>>> import numpy as np
>>> np.set_printoptions(precision=3, suppress=True, linewidth=140, legacy="1.25")
>>> Y = np.array([[5, -3, -4, 5, 3, 3],
...     [-5, 1, -4, 3, 3, 2],
...     [-3, -4, 3, -1, 0, 1],
...     [-4, 0, 0, 0, 0, 3],
...     [-2, 4, 4, -5, -1, -5],
...     [4, -3, 2, 5, 3, -2],
...     [2, -3, -5, 5, -5, -1]])
>>> K = Y.T @ Y
>>> K
array([[ 99, -34, -19,  53,   4, -10],
       [-34,  60,  21, -58,  -4, -22],
       [-19,  21,  86, -70,   3, -36],
       [ 53, -58, -70, 110,  19,  30],
       [  4,  -4,   3,  19,  53,  19],
       [-10, -22, -36,  30,  19,  53]])
>>> # equal to its transpose
>>> ang = np.radians(36)
>>> R = np.eye(6)
>>> R[5, 5] = R[3, 3] = np.cos(ang)
>>> R[5, 3], R[3, 5] = -np.sin(ang), np.sin(ang)
>>> R
array([[ 1.   ,  0.   ,  0.   ,  0.   ,  0.   ,  0.   ],
       [ 0.   ,  1.   ,  0.   ,  0.   ,  0.   ,  0.   ],
       [ 0.   ,  0.   ,  1.   ,  0.   ,  0.   ,  0.   ],
       [ 0.   ,  0.   ,  0.   ,  0.809,  0.   ,  0.588],
       [ 0.   ,  0.   ,  0.   ,  0.   ,  1.   ,  0.   ],
       [ 0.   ,  0.   ,  0.   , -0.588,  0.   ,  0.809]])
>>> Y = K @ R.T
>>> Y
array([[ 99.   , -34.   , -19.   ,  37.   ,   4.   , -39.243],
       [-34.   ,  60.   ,  21.   , -59.854,  -4.   ,  16.293],
       [-19.   ,  21.   ,  86.   , -77.791,   3.   ,  12.02 ],
       [ 53.   , -58.   , -70.   , 106.625,  19.   , -40.386],
       [  4.   ,  -4.   ,   3.   ,  26.539,  53.   ,   4.203],
       [-10.   , -22.   , -36.   ,  55.423,  19.   ,  25.244]])
>>> np.linalg.svd(K, compute_uv=False), np.linalg.svd(Y, compute_uv=False)
(array([237.227,  97.285,  61.88 ,  39.621,  22.761,   2.227]), array([237.227,  97.285,  61.88 ,  39.621,  22.761,   2.227]))
>>> np.abs(Y - K).max(axis=0)
array([ 0.   ,  0.   ,  0.   , 25.423,  0.   , 70.386])
>>> rng = np.random.default_rng(87)
>>> z = rng.permutation(6)
>>> z
array([5, 3, 1, 0, 2, 4])
>>> Y = K[z][:, z]
>>> Y
array([[ 53,  30, -22, -10, -36,  19],
       [ 30, 110, -58,  53, -70,  19],
       [-22, -58,  60, -34,  21,  -4],
       [-10,  53, -34,  99, -19,   4],
       [-36, -70,  21, -19,  86,   3],
       [ 19,  19,  -4,   4,   3,  53]])
>>> Q, vecs = np.linalg.qr(K[:, :1])[0], np.linalg.qr(K[:, 1:])[0]
>>> s = np.linalg.svd(Q.T @ vecs, compute_uv=False)
>>> s
array([0.958])
>>> round(np.linalg.norm(Q @ Q.T - vecs @ vecs.T, 2), 3)
1.0
>>> f = np.array([2, -2, 4, -3, -4, 5])
>>> Y = K + np.outer(f, np.eye(6)[5])
>>> round(np.linalg.det(Y) / np.linalg.det(K), 3), round(1 + np.linalg.solve(K, f)[5], 3)
(1.691, 1.691)
>>> F = np.load("w.npy")
>>> F
array([[2, 2, 0, 2, 1, 1],
       [0, 0, 0, 1, 2, 0],
       [2, 2, 2, 2, 2, 0],
       [0, 0, 2, 0, 0, 1],
       [0, 0, 1, 1, 0, 0],
       [1, 2, 2, 2, 1, 0]])
>>> Y = np.linalg.inv(F)
>>> round(float(np.linalg.slogdet(F)[0]), 3)
-1.0
>>> np.round(F @ Y, 3) + 0
array([[1., 0., 0., 0., 0., 0.],
       [0., 1., 0., 0., 0., 0.],
       [0., 0., 1., 0., 0., 0.],
       [0., 0., 0., 1., 0., 0.],
       [0., 0., 0., 0., 1., 0.],
       [0., 0., 0., 0., 0., 1.]])
>>> np.linalg.det(F) * Y
array([[ -2.,   8., -16.,   2.,  -8.,  18.],
       [ -0.,  -0.,   9.,  -0.,  18., -18.],
       [  4.,   2.,  -4.,  -4.,  -2.,  -0.],
       [ -4.,  -2.,   4.,   4., -16.,  -0.],
       [  2.,  -8.,  -2.,  -2.,   8.,  -0.],
       [ -8.,  -4.,   8., -10.,   4.,  -0.]])
>>> np.round(np.linalg.cond(F), 3)
14.602
>>> (np.abs(Y) > 1e-9).astype(int)
array([[1, 1, 1, 1, 1, 1],
       [0, 0, 1, 0, 1, 1],
       [1, 1, 1, 1, 1, 0],
       [1, 1, 1, 1, 1, 0],
       [1, 1, 1, 1, 1, 0],
       [1, 1, 1, 1, 1, 0]])
>>> np.round(np.linalg.inv(Y), 3) + 0
array([[2., 2., 0., 2., 1., 1.],
       [0., 0., 0., 1., 2., 0.],
       [2., 2., 2., 2., 2., 0.],
       [0., 0., 2., 0., 0., 1.],
       [0., 0., 1., 1., 0., 0.],
       [1., 2., 2., 2., 1., 0.]])
>>> F[0] @ F[4]
2
>>> np.linalg.norm(F, axis=1)
array([3.742, 2.236, 4.472, 2.236, 1.414, 3.742])
>>> np.linalg.norm(F, axis=1).argmax()
2
>>> round(float(np.linalg.norm(F, 2)), 3)
6.86
>>> np.round(np.linalg.norm(F[0], 1), 3), np.round(np.linalg.norm(F[0], np.inf), 3)
(8.0, 2.0)
>>> J = (rng.random((8, 8)) < 0.3) + np.eye(8)
>>> J /= J.sum(axis=1, keepdims=True)
>>> J
array([[0.5  , 0.   , 0.5  , 0.   , 0.   , 0.   , 0.   , 0.   ],
       [0.167, 0.333, 0.167, 0.   , 0.   , 0.   , 0.167, 0.167],
       [0.   , 0.333, 0.667, 0.   , 0.   , 0.   , 0.   , 0.   ],
       [0.   , 0.25 , 0.25 , 0.25 , 0.   , 0.25 , 0.   , 0.   ],
       [0.   , 0.167, 0.167, 0.   , 0.333, 0.167, 0.167, 0.   ],
       [0.   , 0.333, 0.   , 0.   , 0.   , 0.667, 0.   , 0.   ],
       [0.   , 0.25 , 0.25 , 0.   , 0.   , 0.   , 0.25 , 0.25 ],
       [0.   , 0.   , 0.   , 0.25 , 0.   , 0.25 , 0.   , 0.5  ]])
>>> np.trace(J)
3.5
>>> np.round(np.linalg.matrix_power(J, 100), 3) + 0
array([[0.086, 0.258, 0.33 , 0.038, 0.   , 0.115, 0.057, 0.115],
       [0.086, 0.258, 0.33 , 0.038, 0.   , 0.115, 0.057, 0.115],
       [0.086, 0.258, 0.33 , 0.038, 0.   , 0.115, 0.057, 0.115],
       [0.086, 0.258, 0.33 , 0.038, 0.   , 0.115, 0.057, 0.115],
       [0.086, 0.258, 0.33 , 0.038, 0.   , 0.115, 0.057, 0.115],
       [0.086, 0.258, 0.33 , 0.038, 0.   , 0.115, 0.057, 0.115],
       [0.086, 0.258, 0.33 , 0.038, 0.   , 0.115, 0.057, 0.115],
       [0.086, 0.258, 0.33 , 0.038, 0.   , 0.115, 0.057, 0.115]])
>>> J @ np.ones(8)
array([1., 1., 1., 1., 1., 1., 1., 1.])
>>> p = np.eye(8)[5]
>>> for _ in range(6):
...     p = p @ J
...     print(p.round(3))
... 
[0.    0.333 0.    0.    0.    0.667 0.    0.   ]
[0.056 0.333 0.056 0.    0.    0.444 0.056 0.056]
[0.083 0.292 0.134 0.014 0.    0.31  0.069 0.097]
[0.09  0.266 0.201 0.028 0.    0.235 0.066 0.115]
[0.09  0.257 0.247 0.036 0.    0.192 0.061 0.118]
[0.088 0.256 0.276 0.038 0.    0.166 0.058 0.117]
>>> z = rng.permutation(8)
>>> Y = J[:, z] * rng.choice([-1, 1], 8)
>>> Y
array([[ 0.5  , -0.   ,  0.   , -0.   ,  0.   , -0.   ,  0.   ,  0.5  ],
       [ 0.167, -0.333,  0.167, -0.167,  0.   , -0.   ,  0.   ,  0.167],
       [ 0.   , -0.333,  0.   , -0.   ,  0.   , -0.   ,  0.   ,  0.667],
       [ 0.   , -0.25 ,  0.   , -0.   ,  0.   , -0.25 ,  0.25 ,  0.25 ],
       [ 0.   , -0.167,  0.167, -0.   ,  0.333, -0.167,  0.   ,  0.167],
       [ 0.   , -0.333,  0.   , -0.   ,  0.   , -0.667,  0.   ,  0.   ],
       [ 0.   , -0.25 ,  0.25 , -0.25 ,  0.   , -0.   ,  0.   ,  0.25 ],
       [ 0.   , -0.   ,  0.   , -0.5  ,  0.   , -0.25 ,  0.25 ,  0.   ]])
>>> U, _, Vh = np.linalg.svd(J.T @ Y)
>>> z
array([0, 1, 6, 7, 4, 5, 3, 2])
>>> np.round(U @ Vh, 3) + 0
array([[ 1.,  0.,  0.,  0.,  0.,  0.,  0.,  0.],
       [ 0., -1.,  0.,  0.,  0.,  0.,  0.,  0.],
       [ 0.,  0.,  0.,  0.,  0.,  0.,  0.,  1.],
       [ 0.,  0.,  0.,  0.,  0.,  0.,  1.,  0.],
       [ 0.,  0.,  0.,  0.,  1.,  0.,  0.,  0.],
       [ 0.,  0.,  0.,  0.,  0., -1.,  0.,  0.],
       [ 0.,  0.,  1.,  0.,  0.,  0.,  0.,  0.],
       [ 0.,  0.,  0., -1.,  0.,  0.,  0.,  0.]])
>>> U, s, Vh = np.linalg.svd(F, full_matrices=False)
>>> np.allclose(U * s @ Vh, F)
True
>>> np.abs(Vh[0])
array([0.406, 0.483, 0.399, 0.531, 0.391, 0.089])
>>> U.shape, s.shape, Vh.shape
((6, 6), (6,), (6, 6))
>>> np.cumsum(s ** 2) / np.sum(s ** 2)
array([0.784, 0.897, 0.957, 0.982, 0.996, 1.   ])
>>> s / s[0]
array([1.   , 0.379, 0.278, 0.178, 0.135, 0.068])
>>> W = np.array([[0, 1, 3, 4],
...     [5, 8, 2, 2],
...     [3, 4, 2, 7],
...     [5, 6, 4, 5],
...     [0, 4, 4, 6],
...     [4, 6, 2, 0],
...     [3, 7, 7, 5],
...     [4, 8, 5, 7]])
>>> c = np.array([-1, 1, 2, -2])
>>> act = np.maximum(J @ W + c, 0)
>>> (act > 0).mean(axis=0)
array([1.   , 1.   , 1.   , 0.875])
>>> np.linalg.matrix_rank(act)
4
>>> (act > 0).astype(int)
array([[1, 1, 1, 1],
       [1, 1, 1, 1],
       [1, 1, 1, 1],
       [1, 1, 1, 1],
       [1, 1, 1, 1],
       [1, 1, 1, 0],
       [1, 1, 1, 1],
       [1, 1, 1, 1]])
>>> W2 = np.array([[2, 1], [-1, 2], [2, -1], [-2, 2]])
>>> (act @ W2).round(6).argmax(axis=1)
array([1, 1, 1, 1, 1, 1, 1, 1])
>>> mat = np.loadtxt("sample15.csv", delimiter=",")
>>> mat
array([[ 0.555, -0.445, -0.064, -0.7  ],
       [-0.445,  0.555, -0.064, -0.7  ],
       [-0.064, -0.064,  0.991, -0.1  ],
       [-0.7  , -0.7  , -0.1  , -0.1  ]])
>>> # orthonormal columns
>>> vec = np.array([0, 1, 0, 1])
>>> round(np.linalg.det(mat), 3)
-1.0
>>> np.sort(np.abs(np.degrees(np.angle(np.linalg.eigvals(mat)))))
array([  0.,   0.,   0., 180.])
>>> np.round(np.linalg.norm(vec), 3), np.round(np.linalg.norm(mat @ vec), 3)
(1.414, 1.414)
>>> np.linalg.inv(mat)
array([[ 0.555, -0.445, -0.064, -0.7  ],
       [-0.445,  0.555, -0.064, -0.7  ],
       [-0.064, -0.064,  0.991, -0.1  ],
       [-0.7  , -0.7  , -0.1  , -0.1  ]])
>>> 4 - np.linalg.matrix_rank(mat - np.eye(4), tol=1e-8)
3
>>> vec = np.array([4, 5, -5, 2])
>>> np.sign((mat @ vec).round(6))
array([-1., -1., -1., -1.])
>>> np.einsum("ij,j->i", mat, vec)
array([-1.091, -0.091, -5.727, -6.   ])
>>> np.linalg.norm(mat @ vec) <= np.linalg.norm(mat, 2) * np.linalg.norm(vec) + 1e-9
True
>>> (mat * vec).sum(axis=1)
array([-1.091, -0.091, -5.727, -6.   ])
>>> mat @ (2 * vec)
array([ -2.182,  -0.182, -11.455, -12.   ])
>>> vec = np.array([2, 3, 3, 2])
>>> y = mat @ vec
>>> c, lr = np.zeros(4), 1 / np.linalg.norm(mat, 2) ** 2
>>> for i in range(20):
...     c -= lr * mat.T @ (mat @ c - y)
...     if i % 5 == 0: print(i, round(np.linalg.norm(mat @ c - y), 3))
... 
0 0.0
5 0.0
10 0.0
15 0.0
>>> round(np.linalg.cond(mat), 3)
1.0
>>> Y = np.array([[3, 3, 0], [2, 0, 3], [3, 0, 0]])
>>> E = Y - Y.T
>>> E
array([[ 0,  1, -3],
       [-1,  0,  3],
       [ 3, -3,  0]])
>>> # skew, so no eigenvalue has a real part
>>> round(float(np.linalg.norm(E, 2) / np.linalg.norm(E)), 3)
0.707
>>> X = np.load("block14.npy")
>>> X
array([[ 3.,  0.,  0.,  0.,  0.],
       [ 0.,  0.,  1.,  1.,  2.],
       [ 0., -3.,  3.,  0.,  3.],
       [ 0.,  2.,  3.,  1.,  1.],
       [ 0.,  1.,  1.,  2., -1.]])
>>> # 2 groups of indices that never mix
>>> X.sum(axis=1)
array([3., 4., 3., 7., 3.])
>>> np.unravel_index(np.abs(X).argmax(), X.shape)
(0, 0)
>>> np.abs(X).max()
3.0
>>> np.count_nonzero(X)
15
>>> X.sum(axis=0)
array([3., 0., 8., 4., 5.])
>>> round(float(np.linalg.norm(X)), 3)
8.0
>>> np.linalg.matrix_power(X, 4)
array([[  81.,    0.,    0.,    0.,    0.],
       [   0.,  -77.,  173.,   56.,   83.],
       [   0.,  -78.,   78.,   12.,   27.],
       [   0., -126.,  279.,   53.,  157.],
       [   0.,  -60.,  168.,   40.,   77.]])
>>> round(float(np.linalg.det(X)), 3)
144.0
>>> np.trace(X)
6.0
>>> np.allclose(X @ X.T, X.T @ X)
False
>>> np.sort(np.abs(np.linalg.eigvals(X)))
array([2.102, 2.102, 3.   , 3.296, 3.296])
>>> np.allclose(X, X.T)
False
>>> (X != 0).astype(int)
array([[1, 0, 0, 0, 0],
       [0, 0, 1, 1, 1],
       [0, 1, 1, 0, 1],
       [0, 1, 1, 1, 1],
       [0, 1, 1, 1, 1]])
>>> np.flatnonzero(np.linalg.matrix_power((X != 0) + (X.T != 0) + np.eye(5), 5)[1])
array([1, 2, 3, 4])
>>> (np.linalg.matrix_power((X != 0) + (X.T != 0) + np.eye(5), 5) > 0).astype(int)
array([[1, 0, 0, 0, 0],
       [0, 1, 1, 1, 1],
       [0, 1, 1, 1, 1],
       [0, 1, 1, 1, 1],
       [0, 1, 1, 1, 1]])
>>> z = rng.permutation(5)
>>> Y = X[:, z] * rng.choice([-1, 1], 5)
>>> Y
array([[-0.,  3., -0.,  0.,  0.],
       [-1.,  0., -2.,  1.,  0.],
       [-3.,  0., -3.,  0., -3.],
       [-3.,  0., -1.,  1.,  2.],
       [-1.,  0.,  1.,  2.,  1.]])
>>> U, _, Vh = np.linalg.svd(X.T @ Y)
>>> np.round(np.linalg.lstsq(X, Y)[0], 3) + 0
array([[ 0.,  1.,  0.,  0.,  0.],
       [ 0.,  0.,  0.,  0.,  1.],
       [-1.,  0.,  0.,  0.,  0.],
       [ 0.,  0.,  0.,  1.,  0.],
       [ 0.,  0., -1.,  0.,  0.]])
